$ python3 -q
>>> import numpy as np
>>> import numpy.linalg as la
>>> np.set_printoptions(precision=2, suppress=True, linewidth=200)
>>> tidy = lambda a: np.round(a, 2) + 0
>>> arr = np.load("m.npy")
>>> print(arr)
[[-0.98  8.    3.    2.   -4.  ]
 [ 1.    3.02 -7.   -9.    9.  ]
 [-6.    4.   -6.98  6.   -3.  ]
 [-7.   -2.   -3.   -5.98 -6.  ]
 [-1.    8.    3.    2.   -3.98]]
>>> rng = np.random.default_rng(8306)
>>> z = rng.permutation(5)
>>> print(z)
[2 3 4 1 0]
>>> M2 = arr[z][:, z]
>>> print(tidy(la.det(M2)), tidy(la.det(arr[z])))
-414.49 414.49
>>> print(np.diag(M2))
[-6.98 -5.98 -3.98  3.02 -0.98]
>>> M2 = arr / np.sqrt((arr ** 2).mean(axis=1, keepdims=True))
>>> print(tidy(M2[1]))
[ 0.15  0.45 -1.05 -1.35  1.35]
>>> print(la.matrix_rank(arr - arr.mean(axis=1, keepdims=True)))
4
>>> print(tidy(la.norm(M2, axis=1)))
[2.24 2.24 2.24 2.24 2.24]
>>> print(la.matrix_rank(arr, rtol=0.1))
4
>>> print([round(float(x), 2) for x in la.svd(arr, compute_uv=False)[:3]])
[17.34, 13.23, 11.5]
>>> print(np.argsort(-la.norm(arr, axis=0).round(6), kind="stable")[:3])
[3 4 1]
>>> Q, R = la.qr(arr)
>>> print(tidy(np.abs(np.diag(R))))
[ 9.38 12.3   9.71 11.1   0.03]
>>> print(tidy(Q.T @ Q))
[[1. 0. 0. 0. 0.]
 [0. 1. 0. 0. 0.]
 [0. 0. 1. 0. 0.]
 [0. 0. 0. 1. 0.]
 [0. 0. 0. 0. 1.]]
>>> print(tidy(Q @ R))
[[-0.98  8.    3.    2.   -4.  ]
 [ 1.    3.02 -7.   -9.    9.  ]
 [-6.    4.   -6.98  6.   -3.  ]
 [-7.   -2.   -3.   -5.98 -6.  ]
 [-1.    8.    3.    2.   -3.98]]
>>> print(np.allclose(R.T @ R, arr.T @ arr))
True
>>> print(Q.shape, R.shape)
(5, 5) (5, 5)
>>> print(tidy(R))
[[  9.38  -2.43   5.32  -0.76   8.2 ]
 [  0.   -12.3   -1.46  -3.17   1.36]
 [  0.     0.     9.71   5.2   -9.24]
 [  0.     0.     0.    11.1   -1.85]
 [  0.     0.     0.     0.     0.03]]
>>> feats = np.loadtxt("test11.csv", delimiter=",")
>>> print(feats)
[[ -0.1   0.1  -1.3 -16. ]
 [ -0.8  -1.5  -0.4  -8. ]
 [ -0.6   0.5  -0.3  16. ]]
>>> print([round(float(x), 2) for x in la.svd(feats, compute_uv=False)[:3]])
[24.03, 1.59, 1.31]
>>> print(np.argsort(-la.norm(feats, axis=0).round(6), kind="stable")[:3])
[3 1 2]
>>> Q, _ = la.qr(np.array([[-1.7, 0.4, -0.3], [0.8, 0.3, -0.6], [-0.2, -0.2, 2.4]]))
>>> w = np.array([-6, -4, 0])
>>> A = Q @ np.diag(w) @ Q.T
>>> print(tidy(A))
[[-5.57  0.95  0.19]
 [ 0.95 -3.55  1.68]
 [ 0.19  1.68 -0.87]]
>>> print(tidy((A - A.T) / 2))
[[0. 0. 0.]
 [0. 0. 0.]
 [0. 0. 0.]]
>>> print(tidy(la.matrix_power(A, 3)))
[[-186.32   60.98   -8.41]
 [  60.98  -78.35   32.3 ]
 [  -8.41   32.3   -15.33]]
>>> print(tidy(A @ A))
[[32.01 -8.39  0.39]
 [-8.39 16.36 -7.27]
 [ 0.39 -7.27  3.63]]
>>> print(tidy((A + A.T) / 2))
[[-5.57  0.95  0.19]
 [ 0.95 -3.55  1.68]
 [ 0.19  1.68 -0.87]]
